In [1]: import numpy as np

In [2]: import numpy.linalg as la

In [3]: np.set_printoptions(precision=2, suppress=True, linewidth=200)

In [4]: def rd(a):
   ...:     return np.round(a, 2) + 0
   ...: 

In [5]: mat = np.diag(np.array([1, 1, 1, 3])) + -2 * np.eye(4, k=1) + -2 * np.eye(4, k=-1)

In [6]: print(mat)
[[ 1. -2.  0.  0.]
 [-2.  1. -2.  0.]
 [ 0. -2.  1. -2.]
 [ 0.  0. -2.  3.]]

In [7]: # equal to its transpose

In [8]: proj = np.triu(np.array([[2, 0, 1, 5], [1, 5, 5, 3], [2, 3, 0, 5], [1, 0, 1, 5]]), 1) + np.eye(4)

In [9]: Y = proj @ mat @ la.inv(proj)

In [10]: print(la.matrix_rank(Y))
4

In [11]: print(np.trace(Y), np.trace(mat))
6.0 6.0

In [12]: print(Y)
[[   1.   -4.   10.  -30.]
 [  -2.   -9.   44. -184.]
 [   0.   -2.    1.   14.]
 [   0.    0.   -2.   13.]]

In [13]: print(rd(la.det(Y)))
-9.0

In [14]: arr = np.load("sample8.npy")

In [15]: print(arr)
[[ 3  0  1  0]
 [11  0  5 12]]

In [16]: Y = np.array([[2, 4, 2], [0, 0, -3]])

In [17]: C = np.kron(Y, arr)

In [18]: print(C.shape)
(4, 12)

In [19]: print(rd(la.norm(C, 2)), rd(la.norm(Y, 2) * la.norm(arr, 2)))
87.76 87.76

In [20]: K = np.array([[-5, 5, -25, 25],
    ...:     [4, -1, 20, -5],
    ...:     [-10, 10, 25, -25],
    ...:     [8, -2, -20, 5]])

In [21]: rng = np.random.default_rng(961)

In [22]: idx = rng.permutation(4)

In [23]: Y = K[:, idx] * rng.choice([-1, 1], 4)

In [24]: print(Y)
[[  5 -25  25   5]
 [ -4   5 -20  -1]
 [ 10  25 -25  10]
 [ -8  -5  20  -2]]

In [25]: left, _, VT = la.svd(K.T @ Y)

In [26]: print(rd(left @ VT))
[[-1.  0.  0.  0.]
 [ 0.  0.  0.  1.]
 [ 0.  0. -1.  0.]
 [ 0. -1.  0.  0.]]

In [27]: print(idx)
[0 3 2 1]

In [28]: r0, v = Y[2], Y[0]

In [29]: print(r0 @ r0)
1450

In [30]: print(r0 @ v)
-1150

In [31]: pr = (r0 @ v) / (r0 @ r0) * r0

In [32]: print(rd(la.norm(r0 + v) ** 2 + la.norm(r0 - v) ** 2))
5500.0

In [33]: print(rd(v - pr))
[12.93 -5.17  5.17 12.93]

In [34]: print(np.outer(r0, v))
[[  50 -250  250   50]
 [ 125 -625  625  125]
 [-125  625 -625 -125]
 [  50 -250  250   50]]

In [35]: O, R = la.qr(K)

In [36]: print(rd(np.abs(np.diag(R))))
[14.32  5.24 42.95 15.71]

In [37]: print(O.shape, R.shape)
(4, 4) (4, 4)

In [38]: print(rd(O @ R))
[[ -5.   5. -25.  25.]
 [  4.  -1.  20.  -5.]
 [-10.  10.  25. -25.]
 [  8.  -2. -20.   5.]]

In [39]: print(rd(O.T @ O))
[[1. 0. 0. 0.]
 [0. 1. 0. 0.]
 [0. 0. 1. 0.]
 [0. 0. 0. 1.]]

In [40]: w, vecs = la.eig(K)

In [41]: print(rd(np.sort(la.eigvals(K.T))))
[-18.63 -12.08   4.48  50.23]

In [42]: print(rd(w))
[ 50.23   4.48 -18.63 -12.08]

In [43]: A = np.loadtxt("block16.csv", delimiter=",")

In [44]: print(A)
[[  0.   0.   0.]
 [ -4.   0. -12.]]

In [45]: O, vecs = la.qr(K[:, :1])[0], la.qr(K[:, 1:])[0]

In [46]: s = la.svd(O.T @ vecs, compute_uv=False)

In [47]: print((s > 0.9).sum())
1

In [48]: print(rd(la.norm(O @ O.T - vecs @ vecs.T, 2)))
1.0

In [49]: m1 = np.load("w.npy")

In [50]: print(rd(m1))
[[-0.4   0.34  0.85]
 [ 0.29 -0.84  0.47]
 [ 0.87  0.44  0.24]]

In [51]: # orthonormal columns

In [52]: print(rd(la.norm(m1, axis=0)))
[1. 1. 1.]

In [53]: print(rd(m1.T @ m1))
[[1. 0. 0.]
 [0. 1. 0.]
 [0. 0. 1.]]

In [54]: print(rd(m1[:, 2] @ m1[:, 1]))
0.0

In [55]: print(rd(la.svd(m1, compute_uv=False)))
[1. 1. 1.]

In [56]: F = np.loadtxt("m.csv", delimiter=",")

In [57]: print(F)
[[0. 0. 1.]
 [0. 0. 0.]
 [1. 0. 0.]]

In [58]: # equal to its transpose

In [59]: gram = F.T @ F

In [60]: print((F @ F.T).shape)
(3, 3)

In [61]: print(la.matrix_rank(gram))
2

In [62]: left, s, VT = la.svd(F)

In [63]: print(np.argmax(s[:-1] / (s[1:] + 1e-6)) + 1)
2

In [64]: Y = left[:, :2] @ np.diag(s[:2]) @ VT[:2]

In [65]: print(Y)
[[0. 0. 1.]
 [0. 0. 0.]
 [1. 0. 0.]]

In [66]: print(rd(la.norm(F - Y, 2)), s[2])
0.0 0.0

In [67]: print(np.abs(F - Y).max())
0.0

In [68]: print(la.matrix_rank(Y))
2

In [69]: print(la.matrix_rank(F, rtol=0.05))
2
